$ ipython --no-banner

In [1]: import numpy as np

In [2]: from numpy import linalg as LA

In [3]: np.set_printoptions(precision=4, suppress=True, linewidth=160)

In [4]: M2 = np.array([[-4, 3], [5, 3], [2, -4]])

In [5]: m1 = M2.T @ M2

In [6]: print(m1)
[[45 -5]
 [-5 34]]

In [7]: ev, vecs = LA.eigh(m1)

In [8]: np.abs(vecs[:, -1])
Out[8]: array([0.9327, 0.3606])

In [9]: (ev > 1e-8).sum(), (ev < -1e-8).sum()
Out[9]: (np.int64(2), np.int64(0))

In [10]: vecs @ np.diag(ev) @ vecs.T
Out[10]: 
array([[45., -5.],
       [-5., 34.]])

In [11]: Uu, sig, VT = LA.svd(m1, full_matrices=False)

In [12]: round(np.sqrt((sig ** 2).sum()), 4), round(float(LA.norm(m1)), 4)
Out[12]: (np.float64(56.8419), 56.8419)

In [13]: np.abs(Uu[:, 0]).round(6).argmax()
Out[13]: np.int64(0)

In [14]: np.cumsum(sig ** 2) / np.sum(sig ** 2)
Out[14]: array([0.6817, 1.    ])

In [15]: np.round(Uu.T @ m1 @ VT.T, 4) + 0
Out[15]: 
array([[46.933,  0.   ],
       [ 0.   , 32.067]])

In [16]: X = np.loadtxt("out4.csv", delimiter=",")

In [17]: X
Out[17]: 
array([[-4.9238,  0.3654, -0.6765,  0.8239],
       [ 0.3654, -7.7626,  0.5027,  0.2829],
       [-0.6765,  0.5027, -3.1033, -4.6389],
       [ 0.8239,  0.2829, -4.6389,  0.7897]])

In [18]: u, v = X[0], X[1]

In [19]: round(u @ v, 4)
Out[19]: np.float64(-4.7426)

In [20]: pr = (u @ v) / (u @ u) * u

In [21]: pr
Out[21]: array([ 0.9153, -0.0679,  0.1258, -0.1531])

In [22]: ev, vecs = LA.eig(m1)

In [23]: np.sort(LA.eigvals(m1.T))
Out[23]: array([32.067, 46.933])

In [24]: print(np.sort(LA.eigvals(LA.inv(m1))))
[0.0213 0.0312]

In [25]: np.prod(ev)
Out[25]: np.float64(1505.0)

In [26]: print((X - X.T) / 2)
[[0. 0. 0. 0.]
 [0. 0. 0. 0.]
 [0. 0. 0. 0.]
 [0. 0. 0. 0.]]

In [27]: X.inv()
Traceback (most recent call last):
  Cell In[27], line 1
    X.inv()
AttributeError: 'numpy.ndarray' object has no attribute 'inv'


In [28]: X @ X
Out[28]: 
array([[25.5138, -4.7426,  1.792 , -0.1645],
       [-4.7426, 60.7242, -7.0218, -4.0036],
       [ 1.792 , -7.0218, 31.8602, 10.3174],
       [-0.1645, -4.0036, 10.3174, 22.9019]])

In [29]: print(LA.matrix_power(X, 2))
[[25.5138 -4.7426  1.792  -0.1645]
 [-4.7426 60.7242 -7.0218 -4.0036]
 [ 1.792  -7.0218 31.8602 10.3174]
 [-0.1645 -4.0036 10.3174 22.9019]]

In [30]: ev, vecs = LA.eigh(X)

In [31]: np.abs(vecs[:, -1]).round(6).argmax()
Out[31]: np.int64(3)

In [32]: LA.svd(X, compute_uv=False)
Out[32]: array([8., 6., 5., 4.])

In [33]: LA.eigvalsh(X + 4 * np.eye(4))
Out[33]: array([-4., -2., -1.,  8.])

In [34]: np.round(vecs.T @ vecs, 4) + 0
Out[34]: 
array([[1., 0., 0., 0.],
       [0., 1., 0., 0.],
       [0., 0., 1., 0.],
       [0., 0., 0., 1.]])

In [35]: (ev > 1e-8).sum(), (ev < -1e-8).sum()
Out[35]: (np.int64(1), np.int64(3))

In [36]: np.round(np.abs(vecs[:, -1]), 4) + 0
Out[36]: array([0.118 , 0.    , 0.5508, 0.8262])

In [37]: ev
Out[37]: array([-8., -6., -5.,  4.])

In [38]: round(float(ev.sum()), 4), np.trace(X)
Out[38]: (-15.0, np.float64(-15.0))
